>>> import numpy as np
>>> np.set_printoptions(precision=2, suppress=True, linewidth=120, sign=" ")
>>> E = np.load("m.npy")
>>> E
array([[-3., -2.,  0.],
       [-2., -4., -2.],
       [ 0., -2.,  2.]])
>>> f = np.array([6, -1, 4])
>>> other = E + np.outer(f, np.eye(3)[2])
>>> np.linalg.matrix_rank(np.linalg.inv(other) - np.linalg.inv(E), tol=1e-8)
np.int64(1)
>>> other
array([[-3., -2.,  6.],
       [-2., -4., -3.],
       [ 0., -2.,  6.]])
>>> round(np.linalg.det(other) / np.linalg.det(E), 2), round(1 + np.linalg.solve(E, f)[2], 2)
(np.float64(3.21), np.float64(3.21))
>>> W0 = np.loadtxt("run2.csv", delimiter=",")
>>> W0
array([[ 2.39,  1.28, -2.92, -3.28],
       [-1.94, -2.67,  7.43,  3.35]])
>>> x0 = np.array([4, 8, 3, 0])
>>> a = np.maximum(W0 @ x0, 0)
>>> W0.T @ a
array([ 26.39,  14.13, -32.24, -36.21])
>>> np.maximum(W0 @ x0, 0) - np.maximum(-W0 @ x0, 0)
array([11.04, -6.83])
>>> W0 * (a > 1e-9)[:, None]
array([[ 2.39,  1.28, -2.92, -3.28],
       [-0.  , -0.  ,  0.  ,  0.  ]])
>>> np.tanh(W0 @ x0)
array([ 1., -1.])
>>> a
array([ 11.04,   0.  ])
>>> x0 = np.array([4, 5, -5, -2])
>>> np.linalg.norm(W0 @ x0) <= np.linalg.norm(W0, 2) * np.linalg.norm(x0) + 1e-9
np.True_
>>> np.einsum("ij,j->i", W0, x0)
array([ 37.12, -64.96])
>>> x0 @ W0
Traceback (most recent call last):
  File "<python-input-21>", line 1, in <module>
    x0 @ W0
    ~~~^~~~
ValueError: matmul: Input operand 1 has a mismatch in its core dimension 0, with gufunc signature (n?,k),(k,m?)->(n?,m?) (size 2 is different from 4)
>>> np.sign((W0 @ x0).round(6))
array([ 1., -1.])
>>> mat = np.loadtxt("case8.csv", delimiter=",")
>>> mat
array([[ 7.44, 12.01, 12.44],
       [ 0.09, -2.44, -8.6 ],
       [ 0.34, -0.89, -8.45],
       [ 2.03, -1.91, -8.23],
       [ 5.82, 12.  , 13.9 ],
       [ 4.63, 12.63, 12.63],
       [ 6.79, 12.75, 12.16],
       [-0.63, -2.35, -8.12],
       [ 0.38, -1.9 , -8.22],
       [ 6.59, 12.61, 12.99],
       [ 7.04, 12.79, 13.13],
       [ 6.68, 13.01, 13.23],
       [-0.12, -0.82, -6.39],
       [ 0.23, -1.51, -9.57],
       [ 1.43, -1.84, -7.09],
       [ 0.83, -2.85, -7.76],
       [ 0.37, -2.83, -7.12],
       [ 1.21, -0.9 , -7.76],
       [-0.82, -0.93, -7.64],
       [ 7.03, 10.48, 13.02],
       [-0.34, -1.59, -8.27],
       [ 6.58, 12.13, 13.37],
       [ 6.5 , 11.45, 15.43],
       [ 0.5 , -4.1 , -8.37]])
>>> other = np.c_[mat[:, :2] @ np.array([[-3, -3], [-3, 0]]), np.array([1, 3, 2, 4, 2, 5, 5, 1, 1, 1, 3, 4, 0, 5, 0, 2, 2, 3, 3, 2, 1, 4, 0, 0])]
>>> other
array([[-58.35, -22.32,   1.  ],
       [  7.05,  -0.27,   3.  ],
       [  1.65,  -1.02,   2.  ],
       [ -0.36,  -6.09,   4.  ],
       [-53.46, -17.46,   2.  ],
       [-51.78, -13.89,   5.  ],
       [-58.62, -20.37,   5.  ],
       [  8.94,   1.89,   1.  ],
       [  4.56,  -1.14,   1.  ],
       [-57.6 , -19.77,   1.  ],
       [-59.49, -21.12,   3.  ],
       [-59.07, -20.04,   4.  ],
       [  2.82,   0.36,   0.  ],
       [  3.84,  -0.69,   5.  ],
       [  1.23,  -4.29,   0.  ],
       [  6.06,  -2.49,   2.  ],
       [  7.38,  -1.11,   2.  ],
       [ -0.93,  -3.63,   3.  ],
       [  5.25,   2.46,   3.  ],
       [-52.53, -21.09,   2.  ],
       [  5.79,   1.02,   1.  ],
       [-56.13, -19.74,   4.  ],
       [-53.85, -19.5 ,   0.  ],
       [ 10.8 ,  -1.5 ,   0.  ]])
>>> np.linalg.norm(np.linalg.qr(mat)[0].T @ other, axis=0) ** 2 / ((other ** 2).sum(axis=0) + 1e-12)
array([ 1.  ,  1.  ,  0.78])
>>> np.linalg.matrix_rank(other)
np.int64(3)
>>> X = np.load("x.npy")
>>> X
array([[ 1,  1,  2],
       [ 1,  1,  2],
       [ 2,  2,  4]])
>>> np.round(np.abs(np.linalg.eigvals(X)).max(), 2)
np.float64(6.0)
>>> (X - X.T) / 2
array([[ 0.,  0.,  0.],
       [ 0.,  0.,  0.],
       [ 0.,  0.,  0.]])
>>> round(np.linalg.det(X), 2)
np.float64(0.0)
>>> np.linalg.matrix_power(X, 4)
array([[ 216,  216,  432],
       [ 216,  216,  432],
       [ 432,  432,  864]])
>>> rng = np.random.default_rng(716871)
>>> z = rng.permutation(3)
>>> z
array([ 0,  2,  1])
>>> other = X[z][:, z]
>>> round(float(np.linalg.det(other)), 2), np.round(np.linalg.det(X[z]), 2)
(0.0, np.float64(0.0))
>>> other
array([[ 1,  2,  1],
       [ 2,  4,  2],
       [ 1,  2,  1]])
>>> np.allclose(other, X)
False
>>> np.trace(other)
np.int64(6)
>>> rank = np.linalg.matrix_rank(X)
>>> rank
np.int64(1)
>>> ns = np.linalg.svd(X)[2][rank:].T
>>> np.allclose(X @ ns, 0)
True
>>> np.round(X @ ns, 2) + 0
array([[ 0.,  0.],
       [ 0.,  0.],
       [ 0.,  0.]])
>>> ns.shape
(3, 2)
>>> ns @ ns.T
array([[ 0.83, -0.17, -0.33],
       [-0.17,  0.83, -0.33],
       [-0.33, -0.33,  0.33]])
>>> data = np.load("a.npy")
>>> data
array([[  9.38,   7.9 ,   4.23],
       [ -9.23,  -7.42,  -2.98],
       [ 13.04,   7.06,  -0.11],
       [  2.55,  -3.12,  -0.17],
       [-11.95,  -9.34,  -2.89],
       [ -0.67,  -7.88,   0.34],
       [ -6.3 ,  -0.08,  -7.3 ],
       [  4.94,  -6.13,   8.74],
       [  2.63,  10.23,  -0.86],
       [  5.31,   0.01,   1.33],
       [ -0.31,   2.64,  -0.73],
       [ -0.39,  -0.79,  -1.06],
       [-13.22,  -4.08,  -6.65],
       [  2.74,  -6.25,   1.09]])
>>> z = data[:, 1] > np.median(data[:, 1])
>>> f = data[z].mean(axis=0) - data[~z].mean(axis=0)
>>> f
array([ 6.89, 10.17, -0.28])
>>> np.argsort(-np.abs(f).round(6), kind="stable")
array([ 1,  0,  2])
>>> np.round((((data - data.mean(axis=0)) @ f > 0) == z).mean(), 2)
np.float64(0.93)
>>> x0 = np.array([3, 1, 4])
>>> np.linalg.norm(data @ x0) <= np.linalg.norm(data, 2) * np.linalg.norm(x0) + 1e-9
np.True_
>>> data @ np.ones(3)
array([ 21.51, -19.63,  19.99,  -0.74, -24.18,  -8.21, -13.68,   7.55,  12.  ,   6.65,   1.6 ,  -2.24, -23.95,  -2.42])
>>> x0 @ data
Traceback (most recent call last):
  File "<python-input-60>", line 1, in <module>
    x0 @ data
    ~~~^~~~~~
ValueError: matmul: Input operand 1 has a mismatch in its core dimension 0, with gufunc signature (n?,k),(k,m?)->(n?,m?) (size 14 is different from 3)
>>> (data @ x0).argmax()
np.int64(0)
>>> feats = np.array([[-2, -2, -2, -2],
...     [-2, -4, -4, -4],
...     [-2, -4, -6, -6],
...     [-2, -4, -6, -8]])
>>> other = np.linalg.inv(feats)
>>> (np.abs(other) > 1e-9).astype(int)
array([[ 1,  1,  0,  0],
       [ 1,  1,  1,  0],
       [ 0,  1,  1,  1],
       [ 0,  0,  1,  1]])
>>> np.round(np.linalg.cond(feats), 2)
np.float64(29.28)
>>> round(float(np.linalg.det(feats) * np.linalg.det(other)), 2)
1.0
>>> f = np.array([3, 5, 2, 5])
>>> other = feats + np.outer(f, np.eye(4)[1])
>>> np.linalg.matrix_rank(np.linalg.inv(other) - np.linalg.inv(feats), tol=1e-8)
np.int64(1)
>>> np.linalg.matrix_rank(other - feats)
np.int64(1)
>>> other
array([[-2.,  1., -2., -2.],
       [-2.,  1., -4., -4.],
       [-2., -2., -6., -6.],
       [-2.,  1., -6., -8.]])
>>> x0 = np.array([5, 4, 3, 2])
>>> target = other @ x0
>>> target
array([-16., -26., -48., -40.])
>>> np.linalg.solve(other, target)
array([ 5.,  4.,  3.,  2.])
>>> np.linalg.solve(other.T, other[1])
array([-0.,  1., -0., -0.])
>>> np.linalg.solve(other, 4 * target)
array([ 20.,  16.,  12.,   8.])
>>> np.linalg.solve(other, other[:, 2])
array([-0., -0.,  1.,  0.])
>>> w, evecs = np.linalg.eig(feats)
>>> np.round(feats @ evecs[:, 0] - w[0] * evecs[:, 0], 2) + 0
array([ 0.,  0.,  0.,  0.])
>>> round(np.prod(w), 2)
np.float64(16.0)
>>> np.sort(np.linalg.eigvals(np.linalg.inv(feats)))
array([-1.77, -1.17, -0.5 , -0.06])
>>> w
array([-16.58,  -2.  ,  -0.85,  -0.57])
>>> np.sort(np.linalg.eigvals(feats.T))
array([-16.58,  -2.  ,  -0.85,  -0.57])
>>> np.sort(np.linalg.eigvals(feats @ feats))
array([   0.32,    0.73,    4.  ,  274.95])
>>> J = np.load("w.npy")
>>> J
array([[ 2,  2,  0,  2],
       [-2, -2, -2, -2],
       [-6, -6, -8, -6]])
>>> other = J[0, 0] * J[1:] - np.outer(J[1:, 0], J[0])
>>> other
array([[  0,   0,  -4,   0],
       [  0,   0, -16,   0]])
>>> J[:, 0] / J[0, 0]
array([ 1., -1., -3.])
>>> A = np.load("layer19.npy")
>>> A
array([[ 2.,  0.,  0.,  0.],
       [ 0.,  2.,  1.,  3.],
       [ 0.,  2., -3., -3.],
       [ 0.,  0., -1.,  1.]])
>>> np.sort(np.linalg.eigvals(A).real)
array([-4.11,  2.  ,  2.05,  2.05])
>>> (A != 0).astype(int)
array([[ 1,  0,  0,  0],
       [ 0,  1,  1,  1],
       [ 0,  1,  1,  1],
       [ 0,  0,  1,  1]])
>>> np.linalg.matrix_rank(A)
np.int64(4)
>>> np.abs(A).max()
np.float64(3.0)
>>> np.linalg.svd(A, compute_uv=False)
array([ 5.2 ,  3.07,  2.  ,  1.25])
>>> A.sum(axis=0)
array([ 2.,  4., -3.,  1.])
